In [1]: import numpy as np

In [2]: np.set_printoptions(precision=3, suppress=True, linewidth=140, floatmode="fixed")

In [3]: def rd(a):
   ...:     return np.round(a, 3) + 0
   ...: 

In [4]: out = np.array([[-0.5, -0.2], [2.1, 0.0], [0.2, 0.3]])

In [5]: basis = np.array([[0.3, -1.5, -1.0, 1.6], [-0.3, 1.0, -0.4, 0.2]])

In [6]: F = out @ basis

In [7]: rd(F)
Out[7]: 
array([[-0.090,  0.550,  0.580, -0.840],
       [ 0.630, -3.150, -2.100,  3.360],
       [-0.030,  0.000, -0.320,  0.380]])

In [8]: q, _ = np.linalg.qr(np.array([[-2.0, -1.1, 0.8], [1.2, 0.0, 0.4], [-0.4, 0.2, -0.6]]))

In [9]: m1 = 2 * q

In [10]: rd(m1)
Out[10]: 
array([[-1.690, -1.025,  0.303],
       [ 1.014, -1.358,  1.061],
       [-0.338,  1.051,  1.668]])

In [11]: out = m1 / np.linalg.norm(m1, axis=1, keepdims=True)

In [12]: G = out @ out.T

In [13]: rd(np.degrees(np.arccos(np.clip(G[0, 1], -1, 1))))
Out[13]: np.float64(90.0)

In [14]: (np.abs(G) > 0.9).astype(int)
Out[14]: 
array([[1, 0, 0],
       [0, 1, 0],
       [0, 0, 1]])

In [15]: rd(G)
Out[15]: 
array([[1.000, 0.000, 0.000],
       [0.000, 1.000, 0.000],
       [0.000, 0.000, 1.000]])

In [16]: rd(G[0])
Out[16]: array([1.000, 0.000, 0.000])

In [17]: rd(np.linalg.norm(out, axis=1))
Out[17]: array([1.000, 1.000, 1.000])

In [18]: (G - 2 * np.eye(3)).round(6).argmax(axis=1)
Out[18]: array([1, 0, 0])

In [19]: hat = np.triu(np.array([[0, 3, 2], [3, 2, 3], [3, 3, 3]]), 1) + np.eye(3)

In [20]: out = hat @ m1 @ np.linalg.inv(hat)

In [21]: rd(out)
Out[21]: 
array([[ 0.676, -5.027, 20.551],
       [ 0.000,  1.794,  0.683],
       [-0.338,  2.065, -3.851]])

In [22]: rd(np.trace(out)), rd(np.trace(m1))
Out[22]: (np.float64(-1.381), np.float64(-1.381))

In [23]: rd(np.linalg.det(out))
Out[23]: np.float64(8.0)

In [24]: rd(np.poly(out))
Out[24]: array([ 1.000,  1.381, -2.762, -8.000])

In [25]: M = np.load("run18.npy")

In [26]: M
Out[26]: 
array([[ 0.176,  0.282,  0.128,  0.947],
       [-0.025, -1.713,  1.395, -1.142],
       [ 1.072,  3.799, -4.163,  0.625],
       [-1.504, -6.137,  6.396, -1.653],
       [ 0.547,  1.216, -0.819,  1.808],
       [ 0.139,  1.815, -1.315,  1.612],
       [-0.530, -2.504,  2.652, -0.349],
       [-0.766, -2.512,  2.565, -0.824],
       [ 1.080,  3.909, -3.964,  1.154],
       [ 0.363,  1.375, -1.321,  0.601],
       [ 0.010, -0.054,  0.447,  1.123],
       [-0.279, -0.942,  1.975,  1.880],
       [-0.808, -4.465,  4.180, -1.901],
       [ 0.090,  1.213, -1.475, -0.525],
       [ 1.198,  5.282, -4.930,  2.853],
       [-0.216, -1.292,  0.626, -1.968],
       [-0.599, -4.594,  3.520, -3.763],
       [ 0.217,  0.423, -0.100,  0.967],
       [ 0.474,  1.640, -1.867, -0.201],
       [-1.308, -5.385,  4.783, -3.339],
       [ 0.080, -0.945,  0.853, -0.144],
       [ 0.206,  0.365, -0.476, -0.351],
       [ 1.318,  6.194, -5.993,  2.516],
       [ 0.344,  0.545, -0.666,  0.050],
       [ 2.181,  8.667, -8.577,  3.325],
       [-0.305, -1.368,  1.009, -1.293],
       [-0.377, -0.429,  0.674,  0.138],
       [-0.566, -1.628,  1.664, -0.431],
       [-0.239, -1.828,  1.732, -0.573],
       [ 0.233,  2.693, -2.273,  1.439]])

In [27]: Xs = M - M.mean(axis=0)

In [28]: vecs = np.linalg.svd(Xs)[2][:1]

In [29]: out = Xs - Xs @ vecs.T @ vecs

In [30]: rd(np.diag(vecs.T @ vecs))
Out[30]: array([0.024, 0.463, 0.428, 0.085])

In [31]: rd(np.linalg.norm(out) / np.linalg.norm(Xs))
Out[31]: np.float64(0.198)

In [32]: rd(out.std(axis=0))
Out[32]: array([0.187, 0.059, 0.377, 0.876])

In [33]: K = np.array([[0, 3, 0, 2, 2],
    ...:     [0, 0, 7, 3, 9],
    ...:     [0, 0, 0, 9, 2],
    ...:     [0, 0, 0, 0, 2],
    ...:     [0, 0, 0, 0, 0]])

In [34]: # looks like rank 4

In [35]: U, sig, Vt = np.linalg.svd(K)

In [36]: vecs = Vt[:(sig > 1e-8).sum()]

In [37]: rng = np.random.default_rng(396)

In [38]: vec = K[4] + 2 * K[1] + rng.integers(2) * np.eye(5)[1]

In [39]: vec
Out[39]: array([ 0.000,  1.000, 14.000,  6.000, 18.000])

In [40]: np.linalg.matrix_rank(np.vstack([K, vec]))
Out[40]: np.int64(4)

In [41]: np.allclose(vecs.T @ vecs @ vec, vec)
Out[41]: True

In [42]: rd(m1 @ m1.T)
Out[42]: 
array([[4.000, 0.000, 0.000],
       [0.000, 4.000, 0.000],
       [0.000, 0.000, 4.000]])

In [43]: rd(np.linalg.norm(m1, axis=0))
Out[43]: array([2.000, 2.000, 2.000])

In [44]: rd(np.linalg.svd(m1, compute_uv=False))
Out[44]: array([2.000, 2.000, 2.000])

In [45]: E = np.load("x.npy")

In [46]: E
Out[46]: 
array([[-1.632,  3.726,  2.908],
       [ 0.694, -4.497,  2.073],
       [ 1.248, -1.145,  4.704],
       [ 3.358, -3.252,  1.773],
       [ 3.263,  2.749, -2.607],
       [-3.180,  0.966, -3.736],
       [ 2.639, -4.060, -1.246],
       [ 3.202, -1.164,  3.659],
       [ 2.772, -0.229, -4.155],
       [-0.039,  3.983,  3.023],
       [-4.191, -0.466, -2.686],
       [ 1.938, -0.611, -4.568],
       [ 2.475,  2.819,  3.306],
       [ 2.340,  3.495,  2.704],
       [-1.462, -4.165, -2.348],
       [ 3.532, -1.244, -3.313],
       [-2.091, -4.541,  0.035],
       [-2.539, -4.304, -0.161],
       [ 4.304, -0.874, -2.390],
       [ 1.645, -4.496, -1.442],
       [-3.213,  3.645,  1.178],
       [-3.540, -3.265, -1.345],
       [ 4.644, -0.901,  1.618],
       [ 2.783, -3.090, -2.776],
       [-1.486, -2.184, -4.245],
       [ 0.009, -0.782,  4.939],
       [ 2.595,  2.655, -3.349],
       [-1.356,  4.459,  1.811],
       [ 1.819,  0.586, -4.620]])

In [47]: hat = E @ np.linalg.solve(E.T @ E, E.T)

In [48]: rd(hat @ E[:, 0])
Out[48]: 
array([-1.632,  0.694,  1.248,  3.358,  3.263, -3.180,  2.639,  3.202,  2.772, -0.039, -4.191,  1.938,  2.475,  2.340, -1.462,  3.532,
       -2.091, -2.539,  4.304,  1.645, -3.213, -3.540,  4.644,  2.783, -1.486,  0.009,  2.595, -1.356,  1.819])

In [49]: rd(np.linalg.eigvalsh(hat))
Out[49]: 
array([0.000, 0.000, 0.000, 0.000, 0.000, 0.000, 0.000, 0.000, 0.000, 0.000, 0.000, 0.000, 0.000, 0.000, 0.000, 0.000, 0.000, 0.000, 0.000,
       0.000, 0.000, 0.000, 0.000, 0.000, 0.000, 0.000, 1.000, 1.000, 1.000])

In [50]: np.trace(hat)
Out[50]: np.float64(3.0)
